$ python -q
>>> import numpy as np
>>> import numpy.linalg as la
>>> np.set_printoptions(precision=3, suppress=True, linewidth=140)
>>> rd = lambda a: np.round(a, 3) + 0
>>> m1 = np.tanh(np.array([[-0.3, -0.5, -1.0],
...     [-0.8, -0.1, 0.2],
...     [0.4, 0.4, 0.1],
...     [0.8, -1.7, -1.4],
...     [-2.6, 0.4, -0.9],
...     [-0.4, -1.7, -1.7],
...     [-0.3, -1.5, 1.2],
...     [-0.6, -0.8, 0.3],
...     [0.1, -0.5, -1.4],
...     [-0.7, -1.4, -0.5],
...     [0.7, -1.7, 0.5]]) @ np.array([[-0.8, 0.8, -0.2, 1.7, -0.2, 1.9],
...     [-0.9, -0.5, -0.9, 0.0, 0.1, 2.2],
...     [-0.4, -0.2, -0.7, 1.4, 0.5, 1.3]]))
>>> rd(m1)
array([[ 0.797,  0.207,  0.837, -0.957, -0.454, -0.995],
       [ 0.572, -0.558,  0.11 , -0.793,  0.245, -0.901],
       [-0.617,  0.1  , -0.47 ,  0.675,  0.01 ,  0.944],
       [ 0.896,  0.944,  0.982, -0.537, -0.774, -0.999],
       [ 0.969, -0.97 ,  0.658, -1.   ,  0.11 , -1.   ],
       [ 0.987,  0.701,  0.993, -0.996, -0.735, -1.   ],
       [ 0.804,  0.264,  0.515,  0.824,  0.47 , -0.98 ],
       [ 0.793, -0.139,  0.558, -0.537,  0.188, -0.987],
       [ 0.731,  0.544,  0.887, -0.946, -0.647, -0.992],
       [ 0.965,  0.235,  0.941, -0.955, -0.245, -1.   ],
       [ 0.647,  0.864,  0.778,  0.955, -0.06 , -0.943]])
>>> x = np.array([2, 2, 0, 2, 3, 3])
>>> target = m1 @ x
>>> coef, lr = np.zeros(6), 1 / la.norm(m1, 2) ** 2
>>> for i in range(25):
...     coef -= lr * m1.T @ (m1 @ coef - target)
...     if i % 5 == 0: print(i, round(la.norm(m1 @ coef - target), 3))
... 
0 4.935
5 2.068
10 1.335
15 1.178
20 1.134
>>> rd(la.cond(m1))
np.float64(30.317)
>>> B = np.array([[1, -2], [-2, 0]])
>>> data = np.kron(np.eye(2, dtype=int), B)
>>> data
array([[ 1, -2,  0,  0],
       [-2,  0,  0,  0],
       [ 0,  0,  1, -2],
       [ 0,  0, -2,  0]])
>>> q, vecs = la.qr(data[:, :2])[0], la.qr(data[:, 2:])[0]
>>> sig = la.svd(q.T @ vecs, compute_uv=False)
>>> (sig > 0.9).sum()
np.int64(0)
>>> rd(sig)
array([0., 0.])
>>> rd(la.norm(q @ q.T - vecs @ vecs.T, 2))
np.float64(1.0)
>>> X = np.load("out14.npy")
>>> print(X)
[[-0.599  0.784  1.23  -0.626 -1.171]
 [ 0.137 -0.145  0.015  1.502  0.217]
 [ 1.38  -0.562 -0.344 -0.17  -0.188]
 [-0.32   0.492 -0.557  0.509  0.381]
 [-0.538 -0.187 -1.088  1.778 -0.169]
 [-0.708  0.34  -0.814 -0.159 -0.035]
 [-0.13  -0.782 -0.647  0.205 -0.033]]
>>> rng = np.random.default_rng(684741)
>>> labels = rng.permutation(5)
>>> B = X[:, labels] * rng.choice([-1, 1], 5)
>>> print(B)
[[ 1.23   1.171 -0.784 -0.626  0.599]
 [ 0.015 -0.217  0.145  1.502 -0.137]
 [-0.344  0.188  0.562 -0.17  -1.38 ]
 [-0.557 -0.381 -0.492  0.509  0.32 ]
 [-1.088  0.169  0.187  1.778  0.538]
 [-0.814  0.035 -0.34  -0.159  0.708]
 [-0.647  0.033  0.782  0.205  0.13 ]]
>>> U, _, VT = la.svd(X.T @ B)
>>> labels
array([2, 4, 1, 3, 0])
>>> print(rd(la.lstsq(X, B)[0]))
[[ 0.  0.  0.  0. -1.]
 [ 0.  0. -1.  0.  0.]
 [ 1.  0.  0.  0.  0.]
 [ 0.  0.  0.  1.  0.]
 [ 0. -1.  0.  0.  0.]]
>>> rd(U @ VT)
array([[ 0.,  0.,  0.,  0., -1.],
       [ 0.,  0., -1.,  0.,  0.],
       [ 1.,  0.,  0.,  0.,  0.],
       [ 0.,  0.,  0.,  1.,  0.],
       [ 0., -1.,  0.,  0.,  0.]])
>>> B = np.c_[X[:, :3] @ np.array([[0, 3, 0], [1, 1, 2], [0, 3, 1]]), np.array([-3, 0, 5, 1, 3, 1, -2])]
>>> print(rd(B))
[[ 0.784  2.677  2.798 -3.   ]
 [-0.145  0.311 -0.275  0.   ]
 [-0.562  2.546 -1.468  5.   ]
 [ 0.492 -2.139  0.427  1.   ]
 [-0.187 -5.065 -1.462  3.   ]
 [ 0.34  -4.226 -0.134  1.   ]
 [-0.782 -3.113 -2.211 -2.   ]]
>>> rd(la.lstsq(X, B[:, 0])[0])
array([0., 1., 0., 0., 0.])
>>> rd(la.norm(la.qr(X)[0].T @ B, axis=0) ** 2 / ((B ** 2).sum(axis=0) + 1e-12))
array([1.   , 1.   , 1.   , 0.928])
>>> la.matrix_rank(B)
np.int64(4)
